$ python3 -q
>>> import numpy as np
>>> import numpy.linalg as la
>>> np.set_printoptions(precision=3, suppress=True, linewidth=100)
>>> M = np.array([[3, 24, 0, -2, -16, 0],
...     [18, 6, -3, -12, -4, 2],
...     [12, 24, 9, -8, -16, -6],
...     [1, 8, 0, -3, -24, 0],
...     [6, 2, -1, -18, -6, 3],
...     [4, 8, 3, -12, -24, -9]])
>>> rng = np.random.default_rng(49205)
>>> labels = rng.permutation(6)
>>> labels
array([0, 3, 4, 1, 2, 5])
>>> out = M[labels][:, labels]
>>> np.trace(out)
np.int64(0)
>>> np.sort(np.abs(la.eigvals(out)))
array([12.042, 12.042, 13.984, 13.984, 17.817, 17.817])
>>> r0, g = M[3], M[1]
>>> r0 @ r0
np.int64(650)
>>> r0 @ g
np.int64(198)
>>> p = (r0 @ g) / (r0 @ r0) * r0
>>> g - p
array([ 17.695,   3.563,  -3.   , -11.086,   3.311,   2.   ])
>>> la.matrix_rank(np.outer(r0, g))
np.int64(1)
>>> p
array([ 0.305,  2.437,  0.   , -0.914, -7.311,  0.   ])
>>> np.outer(r0, g)
array([[  18,    6,   -3,  -12,   -4,    2],
       [ 144,   48,  -24,  -96,  -32,   16],
       [   0,    0,    0,    0,    0,    0],
       [ -54,  -18,    9,   36,   12,   -6],
       [-432, -144,   72,  288,   96,  -48],
       [   0,    0,    0,    0,    0,    0]])
>>> round(la.norm(r0 + g) ** 2 + la.norm(r0 - g) ** 2, 3)
np.float64(2366.0)
>>> def softmax(z):
...     e = np.exp(z - z.max(axis=-1, keepdims=True))
...     return e / e.sum(axis=-1, keepdims=True)
... 
>>> np.round(softmax(M[0] + -3), 3) + 0
array([0., 1., 0., 0., 0., 0.])
>>> np.round(softmax(M[0]), 3) + 0
array([0., 1., 0., 0., 0., 0.])
>>> np.round(softmax(10 * M[0]), 3) + 0
array([0., 1., 0., 0., 0., 0.])
>>> scores = M @ M.T / np.sqrt(6)
>>> np.round(softmax(scores + np.triu(np.full(scores.shape, -np.inf), 1)), 3) + 0
array([[1., 0., 0., 0., 0., 0.],
       [0., 1., 0., 0., 0., 0.],
       [0., 0., 1., 0., 0., 0.],
       [0., 0., 0., 1., 0., 0.],
       [0., 0., 0., 0., 1., 0.],
       [0., 0., 0., 0., 0., 1.]])
>>> softmax(scores)[0] @ M
array([ 12.,  24.,   9.,  -8., -16.,  -6.])
>>> softmax(scores).round(6).argmax(axis=1)
array([2, 1, 2, 5, 4, 5])
>>> labels = rng.integers(0, 2, 8)
>>> J = (labels[:, None] == labels) * -3 + np.eye(8)
>>> J
array([[-2.,  0., -3., -3., -3.,  0., -3.,  0.],
       [ 0., -2.,  0.,  0.,  0., -3.,  0., -3.],
       [-3.,  0., -2., -3., -3.,  0., -3.,  0.],
       [-3.,  0., -3., -2., -3.,  0., -3.,  0.],
       [-3.,  0., -3., -3., -2.,  0., -3.,  0.],
       [ 0., -3.,  0.,  0.,  0., -2.,  0., -3.],
       [-3.,  0., -3., -3., -3.,  0., -2.,  0.],
       [ 0., -3.,  0.,  0.,  0., -3.,  0., -2.]])
>>> q, R = la.qr(J)
>>> np.allclose(R.T @ R, J.T @ J)
True
>>> np.round(q.T @ q, 3) + 0
array([[1., 0., 0., 0., 0., 0., 0., 0.],
       [0., 1., 0., 0., 0., 0., 0., 0.],
       [0., 0., 1., 0., 0., 0., 0., 0.],
       [0., 0., 0., 1., 0., 0., 0., 0.],
       [0., 0., 0., 0., 1., 0., 0., 0.],
       [0., 0., 0., 0., 0., 1., 0., 0.],
       [0., 0., 0., 0., 0., 0., 1., 0.],
       [0., 0., 0., 0., 0., 0., 0., 1.]])
>>> q @ R
array([[-2.,  0., -3., -3., -3.,  0., -3.,  0.],
       [ 0., -2.,  0.,  0.,  0., -3.,  0., -3.],
       [-3.,  0., -2., -3., -3.,  0., -3.,  0.],
       [-3.,  0., -3., -2., -3.,  0., -3.,  0.],
       [-3.,  0., -3., -3., -2.,  0., -3.,  0.],
       [ 0., -3.,  0.,  0.,  0., -2.,  0., -3.],
       [-3.,  0., -3., -3., -3.,  0., -2.,  0.],
       [ 0., -3.,  0.,  0.,  0., -3.,  0., -2.]])
>>> round(float(abs(R[0, 0])), 3), round(float(la.norm(J[:, 0])), 3)
(6.325, 6.325)
